$ python3 -q
>>> import numpy as np
>>> import numpy.linalg as la
>>> np.set_printoptions(precision=2, suppress=True, linewidth=100)
>>> def rnd(a):
...     return np.round(a, 2) + 0
... 
>>> E = np.load("w.npy")
>>> E
array([[ 0.3,  2.3,  1.1,  0.2,  0.7],
       [-0.4,  0.7,  0.2,  0.2,  0.3],
       [ 0.2,  0.7,  0.4,  1.4,  0.1],
       [-0.1,  0.6,  0.4, -0.9,  0.3],
       [ 0.5,  0.4,  0.2, -0.1, -1.1]])
>>> rng = np.random.default_rng(35)
>>> labels = rng.permutation(5)
>>> Y = E[:, labels] * rng.choice([-1, 1], 5)
>>> Y
array([[ 2.3,  1.1, -0.3,  0.2, -0.7],
       [ 0.7,  0.2,  0.4,  0.2, -0.3],
       [ 0.7,  0.4, -0.2,  1.4, -0.1],
       [ 0.6,  0.4,  0.1, -0.9, -0.3],
       [ 0.4,  0.2, -0.5, -0.1,  1.1]])
>>> Uu, _, VT = la.svd(E.T @ Y)
>>> rnd(Uu @ VT)
array([[ 0.,  0., -1.,  0.,  0.],
       [ 1.,  0.,  0.,  0.,  0.],
       [ 0.,  1.,  0.,  0.,  0.],
       [ 0.,  0.,  0.,  1.,  0.],
       [ 0.,  0.,  0.,  0., -1.]])
>>> T = np.stack([E, 3 * E, E[::-1]])
>>> rnd(la.norm(T, axis=(1, 2)))
array([ 3.7, 11.1,  3.7])
>>> rnd(la.norm(E) ** 2 / la.norm(E, 2) ** 2)
np.float64(1.51)
>>> E[2] @ E[0]
np.float64(2.46)
>>> W0 = np.loadtxt("layer9.csv", delimiter=",")
>>> rnd(W0)
array([[0.38, 0.25, 0.12, 0.12, 0.12],
       [0.27, 0.36, 0.09, 0.18, 0.09],
       [0.29, 0.43, 0.14, 0.14, 0.  ],
       [0.17, 0.17, 0.25, 0.17, 0.25],
       [0.14, 0.14, 0.21, 0.21, 0.29]])
>>> Q, evecs = la.qr(E[:, :3])[0], la.qr(E[:, 3:])[0]
>>> s = la.svd(Q.T @ evecs, compute_uv=False)
>>> rnd(la.norm(Q @ Q.T - evecs @ evecs.T, 2))
np.float64(1.0)
>>> (s > 0.9).sum()
np.int64(0)
>>> rnd(np.degrees(np.arccos(s.clip(0, 1))))
array([29.99, 69.52])
>>> vec = np.array([1, 0, 2, 1, 0])
>>> target = W0 @ vec
>>> rnd(target)
array([0.75, 0.64, 0.71, 0.83, 0.79])
>>> rnd(la.solve(W0, target + W0[:, 0]))
array([2., 0., 2., 1., 0.])
>>> rnd(la.solve(W0, W0[:, 1]))
array([0., 1., 0., 0., 0.])
>>> rnd(la.solve(W0, -2 * target))
array([-2.,  0., -4., -2.,  0.])
>>> vec = np.array([8, 1, 8, 4, 2])
>>> target = W0 @ vec
>>> coef, lr = np.zeros(5), 1 / la.norm(W0, 2) ** 2
>>> for i in range(50):
...     coef -= lr * W0.T @ (W0 @ coef - target)
...     if i % 10 == 0: print(i, round(la.norm(W0 @ coef - target), 2))
... 
0 1.11
10 0.55
20 0.43
30 0.38
40 0.34
>>> rnd(coef)
array([6.28, 3.39, 4.91, 3.03, 4.99])
>>> la.norm(W0, axis=1).argmax()
np.int64(2)
>>> rnd(W0[1] @ W0[4])
np.float64(0.18)
>>> Y = W0 / la.norm(W0, axis=1, keepdims=True)
>>> G = Y @ Y.T
>>> (G - 2 * np.eye(5)).round(6).argmax(axis=1)
array([1, 2, 1, 4, 3])
>>> rnd(G)
array([[1.  , 0.94, 0.9 , 0.82, 0.77],
       [0.94, 1.  , 0.97, 0.79, 0.75],
       [0.9 , 0.97, 1.  , 0.71, 0.64],
       [0.82, 0.79, 0.71, 1.  , 0.99],
       [0.77, 0.75, 0.64, 0.99, 1.  ]])
>>> rnd(G[2])
array([0.9 , 0.97, 1.  , 0.71, 0.64])
>>> rnd(la.norm(Y, axis=1))
array([1., 1., 1., 1., 1.])
>>> X = np.array([[-1.4, -0.9, 1.3, -0.2, 0.4, 0.6, -0.1, 1.6],
...     [-0.45, 0.98, 0.87, 0.16, 0.75, 1.16, -1.67, -1.59],
...     [-0.5, 1.0, 0.9, 0.2, 0.7, 1.2, -1.7, -1.6],
...     [-0.6, 0.8, 1.3, -0.9, -0.3, -1.5, -0.1, -0.7],
...     [-1.5, -0.9, 0.6, 1.5, 1.2, 0.2, 1.3, 1.3]])
>>> np.argsort(-la.norm(X, axis=0).round(6), kind="stable")[:3]
array([7, 6, 5])
>>> [round(float(x), 2) for x in la.svd(X, compute_uv=False)[:3]]
[4.6, 3.65, 2.48]
>>> rnd(la.norm(X, 2) / la.norm(X))
np.float64(0.7)
>>> la.cond(X) > 100
np.False_
>>> Uu, s, VT = la.svd(X)
>>> rnd(s)
array([4.6 , 3.65, 2.48, 1.57, 0.06])
>>> Y = Uu[:, :4] @ np.diag(s[:4]) @ VT[:4]
>>> la.matrix_rank(Y)
np.int64(4)
>>> la.matrix_rank(X, rtol=0.05)
np.int64(4)
>>> Y = X / la.norm(X, axis=1, keepdims=True)
>>> G = Y @ Y.T
>>> (G - 2 * np.eye(5)).round(6).argmax(axis=1)
array([4, 2, 1, 1, 0])
>>> np.argwhere(np.triu(np.abs(G) > 0.95, 1))
array([[1, 2]])
>>> rnd(la.norm(Y, axis=1))
array([1., 1., 1., 1., 1.])
>>> (np.abs(G) > 0.9).astype(int)
array([[1, 0, 0, 0, 0],
       [0, 1, 1, 0, 0],
       [0, 1, 1, 0, 0],
       [0, 0, 0, 1, 0],
       [0, 0, 0, 0, 1]])
>>> A = np.loadtxt("a.csv", delimiter=",")
>>> A
array([[0., 0., 0., 3., 0., 0., 0.],
       [0., 0., 0., 0., 5., 3., 0.],
       [0., 0., 0., 0., 0., 0., 0.]])
>>> # column 1 repeats column 0
>>> X @ X
Traceback (most recent call last):
  File "<python-input-61>", line 1, in <module>
    X @ X
    ~~^~~
ValueError: matmul: Input operand 1 has a mismatch in its core dimension 0, with gufunc signature (n?,k),(k,m?)->(n?,m?) (size 5 is different from 8)
>>> G = X.T @ X
>>> rnd(la.svd(X, compute_uv=False) ** 2)
array([21.18, 13.32,  6.14,  2.47,  0.  ])
>>> rnd(np.diag(G))
array([5.02, 4.22, 5.31, 3.17, 2.74, 5.44, 7.39, 9.83])
>>> (X @ X.T).shape
(5, 5)
